$ python -q
>>> import numpy as np
>>> np.set_printoptions(suppress=True, linewidth=100)
>>> X = np.loadtxt("sample0.csv", delimiter=",")
>>> print(X)
[[-1.  -0.8  1.2 -0.3  0.4 -2.6]
 [ 1.3  1.3 -1.1  0.8 -0.6  0. ]
 [ 0.3 -1.   0.1  0.2  1.6  0.5]
 [-0.6 -0.3 -2.5  0.2 -1.2  1.8]
 [-0.2 -1.7 -0.3  1.9  1.  -1.4]
 [-0.9 -1.4  1.1  0.7  0.7 -0.6]
 [ 0.2  0.4 -1.   0.6  0.   0.9]
 [-0.5 -0.8 -1.1  0.   1.  -1. ]
 [-0.4  0.8 -0.3 -0.2  1.   1.4]
 [ 0.6  0.7 -1.4 -0.2 -0.4  0. ]
 [-0.4  0.7  1.7  1.4  1.2  0.7]
 [-0.1  1.6  0.1 -1.8  0.7 -2.1]
 [ 0.6 -0.5 -0.2  0.9 -0.1  0.5]
 [ 0.4 -0.9 -0.7  0.7 -0.1  1.4]
 [16.  10.  -3.   1.   1.  -8. ]
 [-0.9 -0.6  0.7  1.3  0.5 -0.6]
 [ 1.7 -0.3  0.8 -1.3 -0.2 -0.6]
 [-0.2 -1.2  0.3 -0.5 -1.3  0.8]
 [ 1.3  0.5 -0.2 -1.2  0.4  2. ]
 [ 1.9  1.5  1.  -0.7  0.9  1.5]
 [ 2.1  1.  -0.9 -1.5  0.7 -0.7]]
>>> cen = (X - X.mean(axis=0)) / X.std(axis=0)
>>> print(np.argwhere(np.abs(cen) > 2))
[[ 3  4]
 [14  0]
 [14  1]
 [14  2]
 [14  5]
 [17  4]]
>>> print(np.round(cen.std(axis=0), 2))
[1. 1. 1. 1. 1. 1.]
>>> c = np.linalg.lstsq(np.delete(cen, 0, axis=1), cen[:, 0])[0]
>>> print(c.round(2))
[ 0.78 -0.07  0.05 -0.02 -0.18]
>>> print(round(float(1 - np.var(cen[:, 0] - np.delete(cen, 0, axis=1) @ c)), 2))
0.9
>>> x0 = np.array([-1, 6, 5, 0, 2, -5])
>>> target = X @ x0
>>> print(np.round(np.linalg.solve(X.T @ X, X.T @ target), 2) + 0)
[-1.  6.  5.  0.  2. -5.]
>>> print(np.round(np.linalg.pinv(X) @ X, 2) + 0)
[[1. 0. 0. 0. 0. 0.]
 [0. 1. 0. 0. 0. 0.]
 [0. 0. 1. 0. 0. 0.]
 [0. 0. 0. 1. 0. 0.]
 [0. 0. 0. 0. 1. 0.]
 [0. 0. 0. 0. 0. 1.]]
>>> print(np.round(np.linalg.lstsq(X, target)[0], 2) + 0)
[-1.  6.  5.  0.  2. -5.]
>>> rng = np.random.default_rng(957456)
>>> target = target + 0.02 * rng.normal(size=21)
>>> print(target.round(2))
[ 16.    -0.2   -5.13 -25.09  -2.53   2.43  -7.31  -2.77  -1.29  -4.23  12.    22.13  -7.31 -16.51
  71.01   4.79   3.08 -12.1   -8.5    6.38   4.32]
>>> c, *_ = np.linalg.lstsq(X, target)
>>> print(np.round(X.T @ (target - X @ c), 2) + 0)
[0. 0. 0. 0. 0. 0.]
>>> print(round(np.linalg.norm(target - X @ c), 2))
0.07
>>> d = np.linalg.norm(X[:, None] - X[None], axis=-1)
>>> print(np.linalg.matrix_rank(d ** 2))
8
>>> print(d.mean(axis=1).argmax())
14
>>> E = np.load("out1.npy")
>>> print(E)
[[-2  0  0  0  0]
 [ 0 -2  0  0  0]
 [ 0  0  1  0  0]
 [ 0  0  0  2  0]
 [ 0  0  0  0 -1]]
>>> # triangular: eigenvalues sit on the diagonal
>>> ev, evecs = np.linalg.eig(E)
>>> print(np.round(np.sort(np.linalg.eigvals(E @ E)), 2))
[1. 1. 4. 4. 4.]
>>> print(np.round(np.sort(np.linalg.eigvals(E.T)), 2))
[-2. -2. -1.  1.  2.]
>>> proj = np.triu(np.array([[7, 0, 3, 6, 5],
...     [1, 0, 1, 2, 7],
...     [4, 6, 1, 5, 9],
...     [8, 3, 6, 9, 6],
...     [0, 5, 3, 3, 2]]), 1) + np.eye(5)
>>> B = proj @ E @ np.linalg.inv(proj)
>>> print(B)
[[ -2.   0.   9. -21.  50.]
 [  0.  -2.   3.  -7.  22.]
 [  0.   0.   1.   5. -48.]
 [  0.   0.   0.   2. -18.]
 [  0.   0.   0.   0.  -1.]]
>>> print(np.poly(B))
[  1.   2.  -5. -10.   4.   8.]
>>> print(proj @ E - E @ proj)
[[  0.   0.   9.  24.   5.]
 [  0.   0.   3.   8.   7.]
 [  0.   0.   0.   5. -18.]
 [  0.   0.   0.   0. -18.]
 [  0.   0.   0.   0.   0.]]
>>> print(round(np.linalg.det(B), 2))
-8.0
>>> print([round(float(np.linalg.det(E[:i, :i])), 2) + 0 for i in range(1, 6)])
[-2.0, 4.0, 4.0, 8.0, -8.0]
>>> print(np.all(np.linalg.eigvalsh(E) > 0))
False
>>> print([int(np.linalg.matrix_rank(np.linalg.matrix_power(E, p))) for p in range(1, 6)])
[5, 5, 5, 5, 5]
>>> print(np.prod(np.diag(E)), np.round(np.linalg.det(E), 2))
-8 -8.0
>>> print(E[:, 3] @ E[:, 0])
0
>>> print(E @ E.T)
[[4 0 0 0 0]
 [0 4 0 0 0]
 [0 0 1 0 0]
 [0 0 0 4 0]
 [0 0 0 0 1]]
>>> print(np.round(np.linalg.norm(E, axis=0), 2))
[2. 2. 1. 2. 1.]
>>> F = np.load("w.npy")
>>> print(F)
[[-1 -1  0]
 [ 4  4  5]
 [ 3  3  4]
 [ 3  3  4]
 [-1 -1  0]
 [ 2  2  3]
 [ 5  5  6]
 [ 1  1  2]]
>>> # rows 2 and 3 are equal
>>> r = np.linalg.matrix_rank(F)
>>> print(r)
2
>>> null = np.linalg.svd(F)[2][r:].T
>>> print(null.shape)
(3, 1)
>>> print(np.round(null[:, 0] / null[np.abs(null[:, 0]).round(6).argmax(), 0], 2) + 0)
[ 1. -1.  0.]
>>> print([int(np.linalg.matrix_rank(np.delete(F, i, axis=0))) for i in range(8)])
[2, 2, 2, 2, 2, 2, 2, 2]
>>> print(np.linalg.matrix_rank(F.T @ F), np.linalg.matrix_rank(F @ F.T))
2 2
>>> print(np.round(F @ null, 2) + 0)
[[0.]
 [0.]
 [0.]
 [0.]
 [0.]
 [0.]
 [0.]
 [0.]]
>>> print(np.round(null @ null.T, 2) + 0)
[[ 0.5 -0.5  0. ]
 [-0.5  0.5  0. ]
 [ 0.   0.   0. ]]
>>> print([int(np.linalg.matrix_rank(F[:, :j + 1])) for j in range(3)])
[1, 1, 2]
>>> T = np.stack([F, 4 * F, F[::-1]])
>>> print(np.round(np.linalg.norm(T, axis=(1, 2)), 2))
[15.43 61.71 15.43]
>>> print(np.einsum("bij,cij->bc", T, T))
[[ 238  952  172]
 [ 952 3808  688]
 [ 172  688  238]]
>>> print(np.linalg.matrix_rank(T))
[2 2 2]
>>> W1 = np.array([[-2, 1, 0], [1, -7, 4], [9, -9, 6]])
>>> c = np.array([4, -2, -3])
>>> H = np.maximum(F @ W1 + c, 0)
>>> print(np.linalg.matrix_rank(H))
3
>>> cent = np.array([[3, 2, 0], [0, 0, -1], [0, -3, 0]])
>>> print((H @ cent).round(6).argmax(axis=1))
[0 0 0 0 0 0 0 0]
>>> print(H @ cent)
[[ 15  10  -4]
 [135 -39   0]
 [111 -25   0]
 [111 -25   0]
 [ 15  10  -4]
 [ 87 -11   0]
 [159 -53   0]
 [ 63   3   0]]
>>> t = np.deg2rad(90)
>>> A = np.eye(8)
>>> A[np.ix_([5, 1], [5, 1])] = [[np.cos(t), -np.sin(t)], [np.sin(t), np.cos(t)]]
>>> print(A.round(2) + 0)
[[ 1.  0.  0.  0.  0.  0.  0.  0.]
 [ 0.  0.  0.  0.  0.  1.  0.  0.]
 [ 0.  0.  1.  0.  0.  0.  0.  0.]
 [ 0.  0.  0.  1.  0.  0.  0.  0.]
 [ 0.  0.  0.  0.  1.  0.  0.  0.]
 [ 0. -1.  0.  0.  0.  0.  0.  0.]
 [ 0.  0.  0.  0.  0.  0.  1.  0.]
 [ 0.  0.  0.  0.  0.  0.  0.  1.]]
>>> B = F / np.sqrt((F ** 2).mean(axis=1, keepdims=True))
>>> print(np.linalg.matrix_rank(B) == np.linalg.matrix_rank(F))
True
>>> print(np.linalg.matrix_rank(F - F.mean(axis=1, keepdims=True)))
1
>>> ev, evecs = np.linalg.eigh(E)
>>> x0 = np.array([3, 0, 1, 3, 2])
>>> print(np.abs(E).sum(axis=1).max(), np.abs(ev).max())
2 2.0
>>> print(evecs * np.maximum(ev, 0) @ evecs.T)
[[0. 0. 0. 0. 0.]
 [0. 0. 0. 0. 0.]
 [0. 0. 1. 0. 0.]
 [0. 0. 0. 2. 0.]
 [0. 0. 0. 0. 0.]]
>>> U, s, VT = np.linalg.svd(F)
>>> evecs = VT[:(s > 1e-8).sum()]
>>> x0 = F[7] + 5 * F[2] + rng.integers(2) * np.eye(3)[0]
>>> print(x0)
[17. 16. 22.]
>>> print(np.round(evecs.T @ evecs, 2) + 0)
[[0.5 0.5 0. ]
 [0.5 0.5 0. ]
 [0.  0.  1. ]]
>>> print(np.linalg.matrix_rank(np.vstack([F, x0])))
3
>>> x0 = np.array([0, 3, -1, 3, -2, 3])
>>> print(np.sign((X @ x0).round(6)))
[-1.  1. -1.  1. -1. -1.  1. -1.  1.  1.  1. -1.  1.  1.  1. -1. -1. -1.  1.  1. -1.]
>>> print(X @ np.eye(6)[2])
[ 1.2 -1.1  0.1 -2.5 -0.3  1.1 -1.  -1.1 -0.3 -1.4  1.7  0.1 -0.2 -0.7 -3.   0.7  0.8  0.3 -0.2
  1.  -0.9]
>>> t = np.radians(14)
>>> Rm = np.eye(3)
>>> Rm[0, 0] = Rm[2, 2] = np.cos(t)
>>> Rm[0, 2], Rm[2, 0] = -np.sin(t), np.sin(t)
>>> print(Rm.round(2))
[[ 0.97  0.   -0.24]
 [ 0.    1.    0.  ]
 [ 0.24  0.    0.97]]
>>> B = F @ Rm.T
>>> print(np.allclose(F @ F.T, B @ B.T))
True
>>> print(round(np.linalg.det(Rm), 2), np.round(np.trace(Rm), 2))
1.0 2.94
>>> data = np.array([[-5.0, -0.4, 0.4],
...     [1.0, -1.5, 1.3],
...     [-22.0, 0.2, 0.7],
...     [1.0, 0.6, -0.3],
...     [2.0, 0.9, -0.7],
...     [-5.0, 0.5, -0.3],
...     [-3.0, 0.4, -0.8],
...     [16.0, 0.5, 0.0],
...     [0.0, -0.6, 0.7]])
>>> x0 = np.array([-6, 0, 8])
>>> target = data @ x0
>>> print(target)
[ 33.2   4.4 137.6  -8.4 -17.6  27.6  11.6 -96.    5.6]
>>> print(np.round(np.linalg.pinv(data) @ data, 2) + 0)
[[1. 0. 0.]
 [0. 1. 0.]
 [0. 0. 1.]]
>>> print(np.round(np.linalg.solve(data.T @ data, data.T @ target), 2) + 0)
[-6.  0.  8.]
>>> target = target + 0.3 * rng.normal(size=9)
>>> print(target.round(2))
[ 33.4    4.71 137.63  -8.13 -17.41  27.38  11.65 -96.92   5.63]
>>> c, *_ = np.linalg.lstsq(data, target)
>>> print(np.round(data.T @ (target - data @ c), 2) + 0)
[0. 0. 0.]
>>> arr = np.load("data.npy")
>>> print(arr)
[[8 5 7 5 6 0 6]
 [8 6 2 9 5 8 0]
 [5 9 8 6 6 6 6]
 [8 5 7 5 6 0 6]
 [2 8 6 3 2 6 3]
 [6 4 2 9 5 6 4]]
>>> print(round(float(np.trace(np.linalg.pinv(arr) @ arr)), 2))
5.0
>>> print(np.abs(np.diag(np.linalg.qr(arr)[1])) > 1e-9)
[ True  True  True  True  True False]
>>> print(np.linalg.matrix_rank(arr, rtol=0.1))
3
>>> print(np.argsort(-np.linalg.norm(arr, axis=0).round(6), kind="stable")[:3])
[0 3 1]
>>> print(np.linalg.cond(arr) > 100)
True
>>> r = np.linalg.matrix_rank(arr)
>>> print(r)
5
>>> null = np.linalg.svd(arr)[2][r:].T
>>> print(null.shape)
(7, 2)
>>> print(np.allclose(arr @ null, 0))
True
>>> U, s, VT = np.linalg.svd(arr)
>>> print(np.argmax(s[:-1] / (s[1:] + 1e-6)) + 1)
5
>>> print(s.round(2) + 0)
[35.23 10.65  8.28  3.17  0.89  0.  ]
>>> B = U[:, :5] @ np.diag(s[:5]) @ VT[:5]
>>> print(round(np.linalg.norm(arr - B) / np.linalg.norm(arr), 2))
0.0
>>> print(np.round(np.abs(arr - B).max(), 2))
0.0
>>> print(np.linalg.matrix_rank(arr, rtol=0.05))
4
>>> print(np.linalg.matrix_rank(B))
5
>>> B = np.array([[2, -4], [-7, 2], [-8, -6], [-1, 2]])
>>> cent = np.array([[0, 1, -2, 3, 2, 3], [-3, 1, 3, 3, -2, 1]])
>>> W0 = B @ cent + 0.02 * rng.normal(size=(4, 6))
>>> print(W0.round(2))
[[ 12.01  -1.99 -16.02  -6.01  12.     1.99]
 [ -5.98  -5.02  19.99 -15.01 -18.01 -19.01]
 [ 18.02 -13.99  -2.01 -41.96  -3.99 -29.99]
 [ -5.96   1.01   8.01   2.98  -6.    -1.04]]
>>> t = np.radians(36)
>>> Rm = np.eye(6)
>>> Rm[5, 5] = Rm[3, 3] = np.cos(t)
>>> Rm[5, 3], Rm[3, 5] = -np.sin(t), np.sin(t)
>>> print(Rm.round(2))
[[ 1.    0.    0.    0.    0.    0.  ]
 [ 0.    1.    0.    0.    0.    0.  ]
 [ 0.    0.    1.    0.    0.    0.  ]
 [ 0.    0.    0.    0.81  0.    0.59]
 [ 0.    0.    0.    0.    1.    0.  ]
 [ 0.    0.    0.   -0.59  0.    0.81]]
>>> B = W0 @ Rm.T
>>> print(round(np.linalg.det(Rm), 2), round(float(np.trace(Rm)), 2))
1.0 5.62
>>> print(np.round(np.linalg.svd(W0, compute_uv=False), 2), np.round(np.linalg.svd(B, compute_uv=False), 2))
[61.63 38.85  0.04  0.01] [61.63 38.85  0.04  0.01]
>>> print(np.linalg.cond(W0) > 100)
True
>>> B = W0 + rng.integers(-2, 3, (4, 2)) @ rng.integers(-2, 3, (2, 6))
>>> print(B.round(2))
[[ 20.01   4.01 -18.02  -2.01  16.    -4.01]
 [  0.02  -0.02  16.99 -11.01 -15.01 -23.01]
 [ 16.02 -15.99  -0.01 -43.96  -4.99 -28.99]
 [ -7.96   0.01   7.01   2.98  -7.     0.96]]
>>> print(np.round(np.linalg.svd(B - W0, compute_uv=False), 2) + 0)
[17.41  2.97  0.    0.  ]
>>> print(np.round(B - W0, 2))
[[ 8.  6. -2.  4.  4. -6.]
 [ 6.  5. -3.  4.  3. -4.]
 [-2. -2.  2. -2. -1.  1.]
 [-2. -1. -1.  0. -1.  2.]]
>>> m1 = np.load("test10.npy")
>>> print(m1)
[[ 15   9 -12   3  12   0  -3]
 [  0   0   0   0   0   0   0]
 [  4   0   1  11  14  -9  -2]]
>>> # rank 2
>>> r0 = np.array([-1, 0, 1])
>>> print(np.cross(m1[0, :3], m1[1, :3]))
[0 0 0]
>>> print(np.convolve(m1[0], r0))
[-15  -9  27   6 -24   3  15   0  -3]
>>> print(np.array([np.convolve(row, r0, "same") for row in m1]))
[[ -9  27   6 -24   3  15   0]
 [  0   0   0   0   0   0   0]
 [  0   3 -11 -13  20  16  -9]]
>>> print(np.polyval(r0, m1[0]))
[-224  -80 -143   -8 -143    1   -8]
>>> print(np.linalg.cond(m1) > 100)
True
>>> print(np.linalg.matrix_rank(m1, rtol=0.1))
2
>>> print([round(float(x), 2) for x in np.linalg.svd(m1, compute_uv=False)[:3]])
[28.07, 15.58, 0.0]
>>> U, s, VT = np.linalg.svd(m1, full_matrices=False)
>>> print(np.round(np.sqrt((s ** 2).sum()), 2), round(np.linalg.norm(m1), 2))
32.11 32.11
>>> print(U.shape, s.shape, VT.shape)
(3, 3) (3,) (3, 7)
>>> print(np.allclose(U * s @ VT, m1))
True
>>> print(np.abs(U[:, 0]).round(6).argmax())
0
>>> print(np.round(s / s[0], 2))
[1.   0.56 0.  ]
>>> print(np.round(VT @ VT.T, 2) + 0)
[[1. 0. 0.]
 [0. 1. 0.]
 [0. 0. 1.]]
